$ python3 -q
>>> import numpy as np
>>> import numpy.linalg as la
>>> np.set_printoptions(precision=2, suppress=True, linewidth=100)
>>> rnd = lambda a: np.round(a, 2) + 0
>>> J = np.load("test12.npy")
>>> J
array([[ -6.09,   2.99,  -1.7 ,  -2.47,   4.14,   2.61,  -3.7 ,  -2.65, -13.14,   3.11,  10.85],
       [  2.06,   9.18,  -6.54,  -3.55,   5.16,  -5.96,   3.18,  -5.89,   4.59,  11.31,  -0.02],
       [ -1.91,  -1.12,  -7.17,   2.96,  -7.01,  11.05,   5.85,  -4.79,  -3.15,   8.6 ,  -4.76],
       [ -1.36,  -1.34,  -4.61,  -6.81,   5.12,  -9.32,   5.45,  -3.6 ,  12.36,  -4.43,   0.83],
       [ -8.78,  -0.98,   3.05,  -1.8 ,  -2.31,   0.84,  -2.92,   4.8 ,   1.97, -13.48,   9.29],
       [  2.14,   6.09,  -1.96, -11.5 ,   6.85,   0.01,   0.75,  -0.43,  -3.61,  -2.62, -12.44],
       [  1.07,  -9.63,  -2.04,  -4.71,  -6.86,  -0.96,   2.35,  -4.11,   3.89,   7.68, -11.63],
       [  0.06,  13.44,  -2.22,   8.95,   1.4 ,   1.1 ,   0.24,  -0.45,   8.15,  -1.8 ,  -7.82],
       [  3.26,   4.71,   5.13,  -0.83,  -8.48,  -6.18,   4.17,   8.77,  -9.72,  -6.28,  -1.34],
       [ -0.6 ,   8.32,   2.05,  -2.15,   8.18,   6.94,  -3.12,   5.68,  -2.84,   8.48,   9.2 ],
       [ -5.81,  -3.73,  -3.35,   9.17,  13.79,   1.84,   1.19,  -0.96,   1.3 ,   7.58,   1.34],
       [  3.89,   0.63,  -0.26,  -3.53,   6.96,  -9.19,  -2.68,   1.62,   4.47, -13.46,   5.3 ],
       [  5.07,   2.51,  -8.1 ,   2.37,  -9.29,  -2.83,  -2.91,  11.77,   6.02,  -4.22,   1.18],
       [  8.96,  -5.34,  -4.19,   0.07,   7.49,  -1.72,   0.08,  -2.92,  12.38,  -2.97,  -6.62],
       [-10.03,   2.68,  -0.37,  -1.89,  -0.61,   3.73,   0.12,   7.32,  -6.  ,  12.19,   6.  ],
       [  5.94,   0.33,  -3.25,  -3.42,  -5.34,  11.86,   2.27,  10.6 ,   1.27,   2.66,   6.85],
       [ -2.45,  10.69,  -3.62,  -5.34,   1.73,   8.56,  -3.6 ,  -9.32,  -3.92,  -5.58,   3.95],
       [ -2.32,   1.01, -12.87,   6.94,   0.31,   1.67,  -0.91,  -3.44,   1.02,  10.12,  -7.8 ],
       [ -1.8 ,   1.06,   8.15,   5.3 ,  -1.32,   6.26,  -7.45, -13.81,  -3.25,   0.65,  -1.72],
       [  2.92,  -0.7 ,   2.72,  10.64,   6.34,  -2.56,  -8.59,  -6.94,  -8.78,  -0.53,   4.93],
       [ -1.64,  -1.4 ,  -9.97,  -5.11,   5.26,  11.41,   4.22,   0.74,  -7.35,  -5.02,   3.77],
       [  1.35,   5.85,   7.51,  10.24,   7.01,   0.29,   3.61,  -0.29,  -8.92,   1.28,  -7.69],
       [  4.51,   2.99,  -0.09,  11.56,  -1.01,  -1.36,   8.63,  -5.74,   7.3 ,  -6.16,   5.96],
       [  4.01,   0.55,   4.67,   7.16,   4.57,   3.13,  -8.16,   1.74,  -5.03,  -3.38, -13.17],
       [  1.51,   4.03,  15.02,   3.46,  -1.47,   4.38,   0.19,  -6.03,  -7.05,  -1.84,  -5.73],
       [  6.68, -11.21,  -0.24,   1.02,  -4.34, -10.48,  -0.74,  -3.25,   8.75,  -3.41,  -0.8 ],
       [ -0.51,  -6.09, -10.67,   1.96,   0.43,  -8.28,  -4.31,   0.31,   9.04,  -1.71,  -8.53],
       [ -4.21,   3.19,   3.47,   1.12,  -1.02,  11.75,   0.11,  -8.46,  11.9 ,   2.42,   0.8 ],
       [ -3.68,  -0.07,   4.61,  -5.86,   5.43,  -8.8 ,  -5.25,  -3.11, -11.74,  -6.99,   0.35],
       [  8.96, -10.52,  -0.27,   5.63,  -0.01,  -1.6 ,   2.67,  -9.36,   7.74,   4.49,   0.22],
       [  4.39,   0.6 ,  -4.58,   9.93,  -4.25,  -5.69,   0.11,   4.06,   5.9 , -12.51,   1.63],
       [  2.63,  -4.66,   8.49,  -2.33,   3.66,   6.01,   8.48,   2.52,  -1.43, -11.39,   5.87],
       [ -0.72,  -0.39, -12.94,  -2.71,  -8.08,   1.97,   6.58,  -5.18,   2.86,   7.6 ,  -4.4 ],
       [  4.71,  -8.7 ,   1.61,   8.76,  -8.  ,  10.17,  -5.19,   1.64,   2.6 ,   4.29,  -0.75],
       [  6.83,   1.74,  -3.59,   4.86,  -4.56,  -2.25,   8.55,  -1.85,  -3.01,  -4.76,  13.41],
       [ -3.35,   0.7 ,   6.72, -10.04,   4.89,   4.18,  -4.43,   0.38, -11.11,   7.  ,  -2.97],
       [  4.06,  10.46,   0.17,  -0.8 ,  -0.05,  -2.95,   1.84,  -6.45,   3.52, -11.21,  -9.04],
       [  9.08,  -4.95,   7.19,   5.93,  10.63,  -2.18,  -4.79,   0.67,  -0.16,  -4.55,   6.64],
       [ -2.87,   6.39,   3.98,  -0.94,  -1.81,  -6.02,   1.26,  -5.7 ,  -7.69,  -9.07,  10.92],
       [-10.31,  -6.14,  -5.6 ,   2.9 ,  -2.23,   4.26,   3.37,  -2.89,   7.75,  -9.29,   5.2 ],
       [  1.73,   1.01,   7.37,   3.04,   3.96,   2.99,   3.28,   6.63,  -3.68,  14.98,   3.89],
       [ -9.9 ,  -4.9 ,  -9.78,   1.41,  -1.48, -11.02,   1.97,   0.63,  -4.06,   5.08,   3.19],
       [  4.75,   4.53,   8.73,   6.62,  -4.68,  -2.74,   1.64,  12.76,   3.56,  -5.21,   1.47],
       [ -3.92,   4.  ,   2.85,  -3.18,   6.26,  -5.56,  -4.36,   9.27, -11.05,   6.83,   2.58]])
>>> Xs = J - J.mean(axis=0)
>>> left, sv, vt = la.svd(Xs, full_matrices=False)
>>> la.matrix_rank(Xs)
np.int64(11)
>>> np.searchsorted(np.cumsum(sv ** 2) / (sv ** 2).sum(), 0.9) + 1
np.int64(9)
>>> rnd(Xs.mean(axis=0))
array([0., 0., 0., 0., 0., 0., 0., 0., 0., 0., 0.])
>>> rnd(np.abs(vt[-1]))
array([0.42, 0.2 , 0.11, 0.22, 0.28, 0.03, 0.72, 0.17, 0.09, 0.15, 0.27])
>>> rnd((sv ** 2).sum() ** 2 / (sv ** 4).sum())
np.float64(8.41)
>>> rnd(sv)
array([58.7 , 53.93, 45.21, 42.61, 39.57, 38.03, 33.64, 32.39, 29.08, 25.38, 23.16])
>>> rnd(vt[0] * np.sign(vt[0, np.abs(vt[0]).argmax()]))
array([ 0.23, -0.25, -0.32,  0.17, -0.22, -0.25,  0.14, -0.12,  0.69, -0.29, -0.2 ])
